$ python3 -q
>>> import numpy as np
>>> np.set_printoptions(precision=2, suppress=True, linewidth=140, floatmode="fixed")
>>> X = np.load("test18.npy")
>>> X
array([[ 1.90, -0.07,  5.93],
       [ 2.06, -0.04,  6.06],
       [ 0.82,  0.03,  3.05],
       [ 0.08,  0.01, -0.01]])
>>> # column 2 is much longer than the rest
>>> x = np.array([0, 0, 0])
>>> y = X @ x
>>> np.linalg.lstsq(X, y)[0]
array([0.00, 0.00, 0.00])
>>> rng = np.random.default_rng(115)
>>> y = y + 0.1 * rng.normal(size=4)
>>> y
array([ 0.10, -0.20, -0.07,  0.09])
>>> coef, *_ = np.linalg.lstsq(X, y)
>>> [round(float(np.linalg.norm(np.linalg.solve(X.T @ X + lam * np.eye(3), X.T @ y))), 2) for lam in (0, 1, 10, 100)]
[2.65, 0.01, 0.01, 0.0]
>>> coef.round()
array([-0.00, -3.00,  0.00])
>>> np.round(np.linalg.norm(y - X @ coef), 2)
np.float64(0.19)
>>> O, vecs = np.linalg.qr(X[:, :2])[0], np.linalg.qr(X[:, 2:])[0]
>>> sigma = np.linalg.svd(O.T @ vecs, compute_uv=False)
>>> print(round(np.linalg.norm(O @ O.T - vecs @ vecs.T, 2), 2))
1.0
>>> print((sigma > 0.9).sum())
1
>>> K = np.load("m.npy")
>>> print(K)
[[ 0.20  0.50 -1.10]
 [-0.60 -1.10  1.20]
 [ 0.50 -0.50 -0.10]
 [ 1.10  1.40 -1.00]
 [ 0.90 -0.20  0.80]
 [-0.90 -0.80 -0.30]
 [-0.30  0.10 -1.30]
 [-0.40 -0.10  0.10]
 [-4.00  1.50 -7.50]
 [ 3.00  0.70 -0.30]
 [ 0.40  0.90 -0.80]]
>>> G = np.cov(K, rowvar=False)
>>> G
array([[ 2.89, -0.09,  2.79],
       [-0.09,  0.74, -1.32],
       [ 2.79, -1.32,  5.34]])
>>> np.median(K, axis=0)
array([ 0.20,  0.10, -0.30])
>>> round(np.corrcoef(K[:, 1], K[:, 0])[0, 1], 2)
np.float64(-0.06)
>>> np.linalg.eigvalsh(G)[::-1]
array([7.37, 1.49, 0.11])
>>> np.polyfit(K[:, 1], K[:, 0], 1)
array([-0.12,  0.02])
>>> print(K.std(axis=0))
[1.62 0.82 2.20]
>>> np.argsort(-K.std(axis=0).round(6), kind="stable")
array([2, 0, 1])
>>> np.corrcoef(K.T)
array([[ 1.00, -0.06,  0.71],
       [-0.06,  1.00, -0.66],
       [ 0.71, -0.66,  1.00]])
>>> labels = rng.permutation(3)
>>> out = G[:, labels] * rng.choice([-1, 1], 3)
>>> print(out)
[[-2.79  0.09  2.89]
 [ 1.32 -0.74 -0.09]
 [-5.34  1.32  2.79]]
>>> U, _, VT = np.linalg.svd(G.T @ out)
>>> labels
array([2, 1, 0])
>>> np.round(np.linalg.lstsq(G, out)[0], 2) + 0
array([[ 0.00,  0.00,  1.00],
       [ 0.00, -1.00,  0.00],
       [-1.00,  0.00,  0.00]])
>>> np.linalg.matrix_rank(out)
np.int64(3)
>>> print(np.count_nonzero(out))
9
>>> np.diff(out, axis=0)
array([[ 4.11, -0.83, -2.98],
       [-6.66,  2.06,  2.89]])
>>> print(out - out[0])
[[ 0.00  0.00  0.00]
 [ 4.11 -0.83 -2.98]
 [-2.55  1.23 -0.10]]
>>> np.linalg.svd(out, compute_uv=False)
array([7.37, 1.49, 0.11])
>>> out.shape
(3, 3)
>>> print(out.mean(axis=0))
[-2.27  0.22  1.86]
>>> out.sum(axis=0)
array([-6.81,  0.67,  5.59])
>>> arr = np.array([[3.0, 1.0, 1.0], [1.0, 3.0, 1.0], [1.0, 1.0, 3.0]])
>>> x = np.ones(3)
>>> for _ in range(7):
...     x = arr @ x
...     x /= np.linalg.norm(x)
...     print(round(x @ arr @ x, 2))
... 
5.0
5.0
5.0
5.0
5.0
5.0
5.0
>>> print(x)
[0.58 0.58 0.58]
>>> labels = rng.permutation(3)
>>> labels
array([1, 2, 0])
>>> out = arr[labels][:, labels]
>>> np.sort(np.abs(np.linalg.eigvals(out)))
array([2.00, 2.00, 5.00])
>>> np.round(np.linalg.det(out), 2), np.round(np.linalg.det(arr[labels]), 2)
(np.float64(20.0), np.float64(20.0))
>>> print(out)
[[3.00 1.00 1.00]
 [1.00 3.00 1.00]
 [1.00 1.00 3.00]]
>>> O, vecs = np.linalg.qr(arr[:, :2])[0], np.linalg.qr(arr[:, 2:])[0]
>>> sigma = np.linalg.svd(O.T @ vecs, compute_uv=False)
>>> np.degrees(np.arccos(sigma.clip(0, 1)))
array([45.29])
>>> (sigma > 0.9).sum()
np.int64(0)
>>> M = np.loadtxt("block6.csv", delimiter=",")
>>> M
array([[-16.97,   7.31,   7.66],
       [-18.48,  -7.62,  -0.68],
       [ -8.00, -16.52,  -7.95],
       [-19.70,  -1.85,   2.91],
       [-18.75,  -6.95,  -0.24],
       [-14.81, -12.71,  -4.37],
       [ -3.71, -17.32,  -9.28],
       [ 12.50, -12.28,  -9.63],
       [-16.27,   8.34,   8.11],
       [-15.46, -12.09,  -3.88],
       [ 18.32,  -4.77,  -6.46],
       [  9.92, -14.09, -10.16]])
>>> # null space of dimension 1
>>> out = np.c_[K[:, :2] @ np.array([[4, 3], [-3, -1]]), np.array([2, -3, 1, -1, -2, 2, 0, 1, 3, -3, 0])]
>>> out
array([[ -0.70,   0.10,   2.00],
       [  0.90,  -0.70,  -3.00],
       [  3.50,   2.00,   1.00],
       [  0.20,   1.90,  -1.00],
       [  4.20,   2.90,  -2.00],
       [ -1.20,  -1.90,   2.00],
       [ -1.50,  -1.00,   0.00],
       [ -1.30,  -1.10,   1.00],
       [-20.50, -13.50,   3.00],
       [  9.90,   8.30,  -3.00],
       [ -1.10,   0.30,   0.00]])
>>> np.linalg.norm(np.linalg.qr(K)[0].T @ out, axis=0) ** 2 / ((out ** 2).sum(axis=0) + 1e-12)
array([1.00, 1.00, 0.48])
>>> np.linalg.matrix_rank(np.c_[K, out])
np.int64(4)
>>> np.round(np.linalg.norm(out - K @ np.linalg.lstsq(K, out)[0], axis=0), 2) + 0
array([0.00, 0.00, 4.69])
>>> labels = M[:, 0] > np.median(M[:, 0])
>>> u = M[labels].mean(axis=0) - M[~labels].mean(axis=0)
>>> u
array([ 19.97, -10.81, -10.29])
>>> ((M - M.mean(axis=0)) @ u > 0).astype(int)
array([0, 0, 1, 0, 0, 0, 1, 1, 0, 0, 1, 1])
>>> labels.astype(int)
array([0, 0, 1, 0, 0, 1, 1, 1, 0, 0, 1, 1])
>>> Z = M[[11, 0]].astype(float)
>>> for _ in range(5):
...     labels = np.linalg.norm(M[:, None] - Z, axis=-1).argmin(axis=1)
...     Z = np.array([M[labels == j].mean(axis=0) for j in range(2)])
... 
>>> print(labels)
[1 1 0 1 1 1 0 0 1 1 0 0]
>>> np.abs(Z[1] - Z[0]).argmax()
np.int64(0)
>>> Z
array([[  5.81, -13.00,  -8.70],
       [-17.20,  -3.65,   1.36]])
>>> Z[1] - Z[0]
array([-23.01,   9.35,  10.05])
>>> np.bincount(labels)
array([5, 7])
>>> Xs = M - M.mean(axis=0)
>>> U, sigma, VT = np.linalg.svd(Xs, full_matrices=False)
>>> np.abs(VT[0]).argmax()
np.int64(0)
>>> np.searchsorted(np.cumsum(sigma ** 2) / (sigma ** 2).sum(), 0.9) + 1
np.int64(2)
>>> sigma.round(2) + 0
array([50.37, 28.07,  0.00])
>>> np.round(Xs.mean(axis=0), 2) + 0
array([0.00, 0.00, 0.00])
>>> print(np.round(sigma ** 2 / (sigma ** 2).sum(), 2) + 0)
[0.76 0.24 0.00]
>>> A = np.array([[0, 0, 0], [0, 9, 0], [0, 0, 0], [0, 0, 0]])
>>> A
array([[0, 0, 0],
       [0, 9, 0],
       [0, 0, 0],
       [0, 0, 0]])
>>> # row 2 repeats row 0
>>> np.linalg.matrix_rank(A, rtol=0.1)
np.int64(1)
>>> np.argsort(-np.linalg.norm(A, axis=0).round(6), kind="stable")[:3]
array([1, 0, 2])
>>> [round(float(x), 2) for x in np.linalg.svd(A, compute_uv=False)[:3]]
[9.0, 0.0, 0.0]
>>> A @ np.linalg.pinv(A) @ A
array([[0.00, 0.00, 0.00],
       [0.00, 9.00, 0.00],
       [0.00, 0.00, 0.00],
       [0.00, 0.00, 0.00]])
>>> feats = np.array([[0, -2, -7, -8], [0, 0, -7, 9], [0, 0, 0, 1], [0, 0, 0, 0]])
>>> # triangular: eigenvalues sit on the diagonal
>>> def softmax(z):
...     e = np.exp(z - z.max(axis=-1, keepdims=True))
...     return e / e.sum(axis=-1, keepdims=True)
... 
>>> np.round(softmax(feats[1]), 2) + 0
array([0.00, 0.00, 0.00, 1.00])
>>> softmax(feats).sum(axis=1)
array([1.00, 1.00, 1.00, 1.00])
>>> np.round(softmax(feats[1] + -2), 2) + 0
array([0.00, 0.00, 0.00, 1.00])
>>> att = feats @ feats.T / np.sqrt(4)
>>> np.round(softmax(att + np.triu(np.full(att.shape, -np.inf), 1)), 2) + 0
array([[1.00, 0.00, 0.00, 0.00],
       [0.00, 1.00, 0.00, 0.00],
       [0.00, 0.98, 0.02, 0.00],
       [0.25, 0.25, 0.25, 0.25]])
>>> np.round(softmax(att), 2) + 0
array([[1.00, 0.00, 0.00, 0.00],
       [0.00, 1.00, 0.00, 0.00],
       [0.00, 0.97, 0.02, 0.01],
       [0.25, 0.25, 0.25, 0.25]])
>>> U, sigma, VT = np.linalg.svd(feats)
>>> sigma
array([12.18,  9.98,  0.12,  0.00])
>>> out = U[:, :3] @ np.diag(sigma[:3]) @ VT[:3]
>>> np.linalg.matrix_rank(feats, rtol=0.05)
np.int64(2)
>>> round(float(np.abs(feats - out).max()), 2)
0.0
>>> out.round(2) + 0
array([[ 0.00, -2.00, -7.00, -8.00],
       [ 0.00,  0.00, -7.00,  9.00],
       [ 0.00,  0.00,  0.00,  1.00],
       [ 0.00,  0.00,  0.00,  0.00]])
>>> m1 = np.load("run15.npy")
>>> m1
array([[ 0, -1,  0],
       [-1, -2, -4],
       [ 0, -4,  2]])
>>> # symmetric, so the eigenvalues are real
>>> U, sigma, VT = np.linalg.svd(m1)
>>> np.argmax(sigma[:-1] / (sigma[1:] + 1e-6)) + 1
np.int64(2)
>>> out = U[:, :2] @ np.diag(sigma[:2]) @ VT[:2]
>>> round(np.linalg.norm(m1 - out, 2), 2), np.round(sigma[2], 2)
(np.float64(0.1), np.float64(0.1))
>>> print(np.linalg.matrix_rank(out))
2
>>> out
array([[-0.09, -0.99,  0.02],
       [-0.99, -2.00, -4.00],
       [ 0.02, -4.00,  2.00]])
>>> print(np.linalg.matrix_rank(m1, rtol=0.05))
2
>>> print(np.allclose(out[:-1].T @ np.linalg.lstsq(out[:-1].T, out[-1])[0], out[-1]))
True
>>> round(np.trace(np.linalg.pinv(out) @ out), 2)
np.float64(2.0)
>>> np.linalg.lstsq(out[:-1].T, out[-1])[2]
np.int32(2)
>>> u = np.array([2, 0, 0])
>>> out = m1 + np.outer(u, np.eye(3)[1])
>>> print(np.linalg.matrix_rank(np.linalg.inv(out) - np.linalg.inv(m1), tol=1e-8))
1
>>> Z = np.sign(np.array([[-2, -2, 0, -2], [0, 2, -1, 1], [-2, 0, -1, 1], [-2, -2, 1, 0]]))
>>> out = (np.tril(Z, -1) + np.eye(4)) @ (np.triu(Z, 1) + np.eye(4))
>>> w = np.array([0, 2, 2, 2])
>>> F = np.rint(out * w @ np.linalg.inv(out)) + 0
>>> print(F)
[[-2.00  0.00 -4.00  2.00]
 [ 0.00  2.00  0.00  0.00]
 [ 4.00  0.00  6.00 -2.00]
 [ 4.00  0.00  4.00  0.00]]
>>> labels = rng.permutation(4)
>>> labels
array([1, 2, 3, 0])
>>> out = F[labels][:, labels]
>>> np.trace(out)
np.float64(6.0)
>>> np.allclose(out, F)
False
>>> print(np.round(np.sort(np.abs(np.linalg.eigvals(out))), 2) + 0)
[0.00 2.00 2.00 2.00]
